$ python3 -q
>>> import numpy as np
>>> np.set_printoptions(suppress=True, linewidth=160)
>>> W0 = np.loadtxt("case15.csv", delimiter=",")
>>> W0
array([[ -1.412,  27.383,   0.348,   0.183, -19.63 ,   0.156,  -2.045],
       [ -1.333,  11.022,   6.956,   0.1  ,  -7.787,  -1.209,   1.058],
       [  0.759, -12.494,  14.136,   0.285,  14.03 ,   0.138,   0.583],
       [ -3.557, -20.324,   0.218,  -0.282, -11.72 ,   0.244,   1.471],
       [ -1.554,   2.012,   8.88 ,   0.149, -10.591,  -0.04 ,   1.177],
       [ -1.28 , -35.399,   2.046,   0.001,  22.325,   0.57 ,   1.275],
       [ -0.501,  -5.803,   1.465,  -0.257,  -3.523,   0.911,   0.628],
       [ -0.672,  25.187,   6.888,   0.274,  21.659,   0.83 ,   0.929],
       [ -0.662, -45.43 ,  -0.096,   0.612,   2.28 ,  -0.023,   1.473],
       [ -2.001,  -8.243,  -2.298,   0.381, -11.025,  -0.311,  -0.087],
       [  0.418,  19.28 ,  -5.29 ,   0.475, -18.041,  -0.582,   1.015],
       [ -1.705,  -7.511,  -0.108,   0.249,   4.555,  -0.132,   0.869],
       [ -1.785,  17.756,  -4.633,   0.601,  -3.146,   0.877,   0.709],
       [  3.219,  15.769,  -0.968,  -0.124,   8.608,  -0.154,  -0.029],
       [ -0.29 , -23.024,  -5.399,  -0.02 ,   0.17 ,   0.167,  -1.218],
       [  4.773, -20.439,   5.   ,  -0.195,   5.519,  -1.681,  -0.955],
       [  1.142, -24.864,  -2.8  ,   0.27 ,  -8.563,   0.6  ,   0.484],
       [ -0.816,  10.916,   6.423,  -0.017,  15.586,  -0.126,  -0.678],
       [ -1.931, -13.294,   8.576,   0.566, -11.868,   0.717,  -0.429],
       [  1.123,   2.459,   2.177,  -0.001,   4.324,   0.441,  -0.928],
       [  1.052,  -6.45 ,   3.976,   0.148,   2.627,   1.229,   1.653],
       [  0.133,  22.545,  -5.832,  -0.017,  -4.684,  -0.099,  -1.967],
       [ -2.8  , -28.048,  -6.37 ,  -0.309,   1.868,   0.375,  -1.571],
       [  1.098,  -3.219,  -0.458,   0.432,   1.821,   0.239,   0.117],
       [ -1.221, -15.081,  -2.276,   0.479, -22.006,  -0.198,  -0.869],
       [ -1.378,  10.353,   0.531,  -0.527, -15.295,  -0.063,  -2.108],
       [  2.384, -22.624,  -1.779,   0.526,   5.16 ,  -0.08 ,  -0.968],
       [  3.543,  -0.04 ,  -3.566,   0.159,  31.624,   1.181,  -0.255],
       [ -2.967, -22.09 ,  -3.841,  -0.207,  12.181,  -0.969,  -0.166],
       [  1.581,   3.931,  -0.893,   0.119,  12.846,   0.093,  -0.902],
       [ -1.834,  29.293,   6.137,  -0.325,   5.41 ,  -0.473,   0.332],
       [  1.884,  19.1  ,  -6.308,   0.817,  -1.52 ,  -0.924,   1.366]])
>>> C = W0[[11, 21]].astype(float)
>>> for _ in range(3):
...     z = np.linalg.norm(W0[:, None] - C, axis=-1).argmin(axis=1)
...     C = np.array([W0[z == j].mean(axis=0) for j in range(2)])
... 
>>> z
array([1, 1, 0, 0, 1, 0, 0, 1, 0, 0, 1, 0, 1, 1, 0, 0, 0, 1, 0, 1, 0, 1, 0, 0, 0, 1, 0, 0, 0, 1, 1, 1])
>>> np.abs(C[1] - C[0]).argmax()
np.int64(1)
>>> r0, r1 = W0[2], W0[19]
>>> round(r0 @ r0, 3)
np.float64(553.784)
>>> p = (r0 @ r1) / (r0 @ r0) * r0
>>> np.linalg.matrix_rank(np.outer(r0, r1))
np.int64(1)
>>> p.round(3)
array([ 0.084, -1.378,  1.559,  0.031,  1.548,  0.015,  0.064])
>>> round(float(np.linalg.norm(r0 + r1) ** 2 + np.linalg.norm(r0 - r1) ** 2), 3)
1171.167
>>> Ac = (W0 - W0.mean(axis=0)) / W0.std(axis=0)
>>> np.argwhere(np.abs(Ac) > 2)
array([[ 2,  2],
       [ 8,  1],
       [15,  0],
       [15,  5],
       [25,  3],
       [27,  4],
       [31,  3]])
>>> np.round(Ac.std(axis=0), 3)
array([1., 1., 1., 1., 1., 1., 1.])
>>> b = np.linalg.lstsq(np.delete(Ac, 1, axis=1), Ac[:, 1])[0]
>>> np.abs(b).argmax()
np.int64(3)
>>> b.round(3)
array([ 0.11 ,  0.121,  0.006, -0.145, -0.027, -0.111])
>>> Ac = W0 - W0.mean(axis=0)
>>> vecs = np.linalg.svd(Ac)[2][:3]
>>> other = Ac - Ac @ vecs.T @ vecs
>>> np.round(other.std(axis=0), 3)
array([1.778, 0.023, 0.116, 0.316, 0.11 , 0.639, 1.05 ])
>>> np.linalg.norm(other, axis=1).round(6).argmax()
np.int64(15)
>>> x = np.array([2, -2, 2, 3, -2, 3, 0])
>>> target = W0 @ x
>>> np.round(np.linalg.solve(W0.T @ W0, W0.T @ target), 3) + 0
array([ 2., -2.,  2.,  3., -2.,  3.,  0.])
>>> rng = np.random.default_rng(72840)
>>> target = target + 0.3 * rng.normal(size=32)
>>> target.round(3)
array([-16.153,   0.916,  28.296,  57.629,  32.159,  29.697,  21.984, -77.58 ,  86.882,  29.893, -12.664,   3.019, -37.791, -45.   ,  34.396,  44.042,  66.441,
       -42.279,  67.541,  -5.646,  21.516, -46.733,  34.1  ,   6.229,  68.205,   6.447,  37.011, -59.188,   3.216, -31.374, -62.84 , -44.235])
>>> b, *_ = np.linalg.lstsq(W0, target)
>>> b.round(3)
array([ 1.953, -1.999,  2.003,  3.167, -1.992,  2.899, -0.06 ])
>>> b.round()
array([ 2., -2.,  2.,  3., -2.,  3., -0.])
>>> round(np.linalg.norm(target - W0 @ b), 3)
np.float64(1.7)
>>> J = np.load("m.npy")
>>> J
array([[-3,  0,  0,  0,  1],
       [ 0, -1,  0,  0,  0],
       [ 0,  0, -3,  0,  0],
       [ 0,  0, -3, -3,  0],
       [ 2,  0,  0,  0, -2]])
>>> # splits into 3 blocks
>>> (J - J.T) / 2
array([[ 0. ,  0. ,  0. ,  0. , -0.5],
       [ 0. ,  0. ,  0. ,  0. ,  0. ],
       [ 0. ,  0. ,  0. ,  1.5,  0. ],
       [ 0. ,  0. , -1.5,  0. ,  0. ],
       [ 0.5,  0. ,  0. ,  0. ,  0. ]])
>>> round(float(np.abs(np.linalg.eigvals(J)).max()), 3)
4.0
>>> np.round(np.sort(np.abs(np.linalg.eigvals(J))), 3)
array([1., 1., 3., 3., 4.])
>>> np.allclose(J, J.T)
False
>>> mat = np.array([[9.05, 6.0, 9.0, 8.0, 0.0, 0.0, 6.0],
...     [1.0, 0.05, 1.0, 5.0, 0.0, 2.0, 3.0],
...     [4.0, 6.0, 3.05, 8.0, 7.0, 2.0, 0.0],
...     [9.0, 4.0, 5.0, 9.05, 0.0, 4.0, 5.0],
...     [7.0, 9.0, 1.0, 1.0, 6.05, 1.0, 6.0],
...     [2.0, 0.0, 2.0, 3.0, 8.0, 2.05, 3.0],
...     [9.0, 6.0, 9.0, 8.0, 0.0, 0.0, 6.05]])
>>> np.argsort(-np.linalg.norm(mat, axis=0).round(6), kind="stable")[:3]
array([0, 3, 1])
>>> [round(float(x), 3) for x in np.linalg.svd(mat, compute_uv=False)[:3]]
[33.109, 11.812, 8.37]
>>> arr = np.load("mat.npy")
>>> arr
array([[  9,  -4,  -5,  -2,   1,   7,   9],
       [ -4,   3,   4,  -4,  -4,   2,  -8],
       [ -6,  -1,   8,   2,  -1,  -9,   1],
       [-11,  11,  15, -22, -19,  17, -31]])
>>> Uu, sig, Vh = np.linalg.svd(arr)
>>> np.argmax(sig[:-1] / (sig[1:] + 1e-6)) + 1
np.int64(3)
>>> other = Uu[:, :3] @ np.diag(sig[:3]) @ Vh[:3]
>>> np.round(np.linalg.norm(arr - other, 2), 3), round(sig[3], 3)
(np.float64(0.0), np.float64(0.0))
>>> other = np.array([[2, 2], [2, -2], [3, -2], [-2, 5], [-2, 5], [3, 2], [5, 5]])
>>> np.linalg.matrix_rank(mat @ other)
np.int64(2)
>>> np.vstack([mat, other.T]).shape
(9, 7)
>>> round(float(np.trace(np.linalg.pinv(arr) @ arr)), 3)
3.0
>>> np.linalg.lstsq(arr[:-1].T, arr[-1])[2]
np.int32(3)
>>> r = np.linalg.matrix_rank(arr)
>>> r
np.int64(3)
>>> N = np.linalg.svd(arr)[2][r:].T
>>> [int(np.linalg.matrix_rank(np.delete(arr, i, axis=0))) for i in range(4)]
[3, 3, 2, 3]
>>> F = np.load("layer7.npy")
>>> F
array([[0, 0, 1],
       [1, 0, 0],
       [0, 1, 0]])
>>> # keeps lengths
>>> F[:, 1] @ F[:, 2]
np.int64(0)
>>> np.round(np.linalg.svd(F, compute_uv=False), 3)
array([1., 1., 1.])
>>> Uu, sig, Vh = np.linalg.svd(arr)
>>> vecs = Vh[:(sig > 1e-8).sum()]
>>> x = arr[3] + -3 * arr[0] + rng.integers(2) * np.eye(7)[6]
>>> x
array([-38.,  23.,  30., -16., -22.,  -4., -57.])
>>> np.round(np.linalg.norm(x - vecs.T @ vecs @ x), 3)
np.float64(0.542)
>>> np.round(np.diag(vecs.T @ vecs), 3)
array([0.321, 0.174, 0.62 , 0.364, 0.234, 0.58 , 0.706])
>>> np.allclose(vecs.T @ vecs @ x, x)
False
>>> z = rng.permutation(3)
>>> z
array([2, 1, 0])
>>> other = F[z][:, z]
>>> np.allclose(other, F)
False
>>> np.trace(other)
np.int64(0)
>>> round(np.linalg.det(other), 3), np.round(np.linalg.det(F[z]), 3)
(np.float64(1.0), np.float64(-1.0))
>>> round(np.linalg.norm(F, "nuc"), 3)
np.float64(3.0)
>>> np.round(np.linalg.norm(F) ** 2 / np.linalg.norm(F, 2) ** 2, 3)
np.float64(3.0)
